% ipython --no-banner

In [1]: import numpy as np

In [2]: np.set_printoptions(suppress=True, linewidth=120)

In [3]: W0 = np.load("layer8.npy")

In [4]: W0
Out[4]: 
array([[-1.,  1.,  1.,  1.,  1.,  1.,  1.,  1.,  1.,  1.,  1.,  1.,  1.,  1.,  1.],
       [ 1., -1.,  1.,  1.,  1.,  1.,  1.,  1.,  1.,  1.,  1.,  1.,  1.,  1.,  1.],
       [ 1.,  1., -1.,  1.,  1.,  1.,  1.,  1.,  1.,  1.,  1.,  1.,  1.,  1.,  1.],
       [ 1.,  1.,  1., -1.,  1.,  1.,  1.,  1.,  1.,  1.,  1.,  1.,  1.,  1.,  1.],
       [ 1.,  1.,  1.,  1., -1.,  1.,  1.,  1.,  1.,  1.,  1.,  1.,  1.,  1.,  1.],
       [ 1.,  1.,  1.,  1.,  1., -1.,  1.,  1.,  1.,  1.,  1.,  1.,  1.,  1.,  1.],
       [ 1.,  1.,  1.,  1.,  1.,  1., -1.,  1.,  1.,  1.,  1.,  1.,  1.,  1.,  1.],
       [ 1.,  1.,  1.,  1.,  1.,  1.,  1., -1.,  1.,  1.,  1.,  1.,  1.,  1.,  1.],
       [ 1.,  1.,  1.,  1.,  1.,  1.,  1.,  1., -1.,  1.,  1.,  1.,  1.,  1.,  1.],
       [ 1.,  1.,  1.,  1.,  1.,  1.,  1.,  1.,  1., -1.,  1.,  1.,  1.,  1.,  1.],
       [ 1.,  1.,  1.,  1.,  1.,  1.,  1.,  1.,  1.,  1., -1.,  1.,  1.,  1.,  1.],
       [ 1.,  1.,  1.,  1.,  1.,  1.,  1.,  1.,  1.,  1.,  1., -1.,  1.,  1.,  1.],
       [ 1.,  1.,  1.,  1.,  1.,  1.,  1.,  1.,  1.,  1.,  1.,  1., -1.,  1.,  1.],
       [ 1.,  1.,  1.,  1.,  1.,  1.,  1.,  1.,  1.,  1.,  1.,  1.,  1., -1.,  1.],
       [ 1.,  1.,  1.,  1.,  1.,  1.,  1.,  1.,  1.,  1.,  1.,  1.,  1.,  1., -1.]])

In [5]: A2 = np.linalg.inv(W0)

In [6]: np.allclose(A2, W0.T)
Out[6]: False

In [7]: np.round(np.linalg.slogdet(W0)[0], 3)
Out[7]: np.float64(1.0)

In [8]: round(float(np.linalg.det(W0) * np.linalg.det(A2)), 3)
Out[8]: 1.0

In [9]: K = np.loadtxt("w.csv", delimiter=",")

In [10]: K
Out[10]: 
array([[ 0., -2.,  0.,  0.,  0.,  4., -2.,  2.,  4.,  0.],
       [ 0.,  1.,  0.,  0.,  0., -2.,  1., -1., -2.,  0.],
       [ 0., -2.,  0.,  0.,  0.,  4., -2.,  2.,  4.,  0.],
       [ 0., -2.,  0.,  0.,  0.,  4., -2.,  2.,  4.,  0.],
       [ 0.,  3.,  0.,  0.,  0., -6.,  3., -3., -6.,  0.],
       [ 0.,  1.,  0.,  0.,  0., -2.,  1., -1., -2.,  0.],
       [ 0.,  2.,  0.,  0.,  0., -4.,  2., -2., -4.,  0.],
       [ 0., -3.,  0.,  0.,  0.,  6., -3.,  3.,  6.,  0.],
       [ 0.,  1.,  0.,  0.,  0., -2.,  1., -1., -2.,  0.],
       [ 0., -3.,  0.,  0.,  0.,  6., -3.,  3.,  6.,  0.],
       [ 0., -3.,  0.,  0.,  0.,  6., -3.,  3.,  6.,  0.],
       [ 0.,  0.,  0.,  0.,  0.,  0.,  0.,  0.,  0.,  0.],
       [ 0., -2.,  0.,  0.,  0.,  4., -2.,  2.,  4.,  0.]])

In [11]: rank = np.linalg.matrix_rank(K)

In [12]: rank
Out[12]: np.int64(1)

In [13]: null = np.linalg.svd(K)[2][rank:].T

In [14]: [int(np.linalg.matrix_rank(K[:i])) for i in range(1, len(K) + 1)]
Out[14]: [1, 1, 1, 1, 1, 1, 1, 1, 1, 1, 1, 1, 1]

In [15]: np.round(null @ null.T, 3) + 0
Out[15]: 
array([[ 1.   ,  0.   ,  0.   ,  0.   ,  0.   ,  0.   ,  0.   ,  0.   ,  0.   ,  0.   ],
       [ 0.   ,  0.909,  0.   ,  0.   ,  0.   ,  0.182, -0.091,  0.091,  0.182,  0.   ],
       [ 0.   ,  0.   ,  1.   ,  0.   ,  0.   ,  0.   ,  0.   ,  0.   ,  0.   ,  0.   ],
       [ 0.   ,  0.   ,  0.   ,  1.   ,  0.   ,  0.   ,  0.   ,  0.   ,  0.   ,  0.   ],
       [ 0.   ,  0.   ,  0.   ,  0.   ,  1.   ,  0.   ,  0.   ,  0.   ,  0.   ,  0.   ],
       [ 0.   ,  0.182,  0.   ,  0.   ,  0.   ,  0.636,  0.182, -0.182, -0.364,  0.   ],
       [ 0.   , -0.091,  0.   ,  0.   ,  0.   ,  0.182,  0.909,  0.091,  0.182,  0.   ],
       [ 0.   ,  0.091,  0.   ,  0.   ,  0.   , -0.182,  0.091,  0.909, -0.182,  0.   ],
       [ 0.   ,  0.182,  0.   ,  0.   ,  0.   , -0.364,  0.182, -0.182,  0.636,  0.   ],
       [ 0.   ,  0.   ,  0.   ,  0.   ,  0.   ,  0.   ,  0.   ,  0.   ,  0.   ,  1.   ]])

In [16]: [int(np.linalg.matrix_rank(K[:, :j + 1])) for j in range(10)]
Out[16]: [0, 1, 1, 1, 1, 1, 1, 1, 1, 1]
